$ python -q
>>> import numpy as np
>>> import numpy.linalg as la
>>> np.set_printoptions(precision=3, suppress=True, linewidth=100)
>>> E = np.load("sample17.npy")
>>> E
array([[0.449, 0.307, 0.354, 0.165],
       [0.307, 0.21 , 0.243, 0.113],
       [0.354, 0.243, 0.28 , 0.131],
       [0.165, 0.113, 0.131, 0.061]])
>>> Uu, s, Vh = la.svd(E)
>>> V = Vh[:(s > 1e-8).sum()]
>>> rng = np.random.default_rng(168)
>>> vec = E[1] + 4 * E[0] + rng.integers(2) * np.eye(4)[0]
>>> vec
array([2.103, 1.439, 1.66 , 0.775])
>>> np.diag(V.T @ V)
array([0.449, 0.21 , 0.28 , 0.061])
>>> np.allclose(V.T @ V @ vec, vec)
True
>>> V.T @ V
array([[0.449, 0.307, 0.354, 0.165],
       [0.307, 0.21 , 0.243, 0.113],
       [0.354, 0.243, 0.28 , 0.131],
       [0.165, 0.113, 0.131, 0.061]])
>>> w, V = la.eigh(E)
>>> vec = np.array([0, 0, 1, 0])
>>> V * np.maximum(w, 0) @ V.T
array([[0.449, 0.307, 0.354, 0.165],
       [0.307, 0.21 , 0.243, 0.113],
       [0.354, 0.243, 0.28 , 0.131],
       [0.165, 0.113, 0.131, 0.061]])
>>> (np.sign(V[:, -1].round(6)) == np.sign(V[0, -1].round(6))).astype(int)
array([1, 1, 1, 1])
>>> V * np.abs(w) @ V.T
array([[0.449, 0.307, 0.354, 0.165],
       [0.307, 0.21 , 0.243, 0.113],
       [0.354, 0.243, 0.28 , 0.131],
       [0.165, 0.113, 0.131, 0.061]])
>>> np.round(vec @ E @ vec / (vec @ vec), 3), np.round(w[0], 3), np.round(w[-1], 3)
(np.float64(0.28), np.float64(-0.0), np.float64(1.0))
>>> round(float(vec @ E @ vec), 3)
0.28
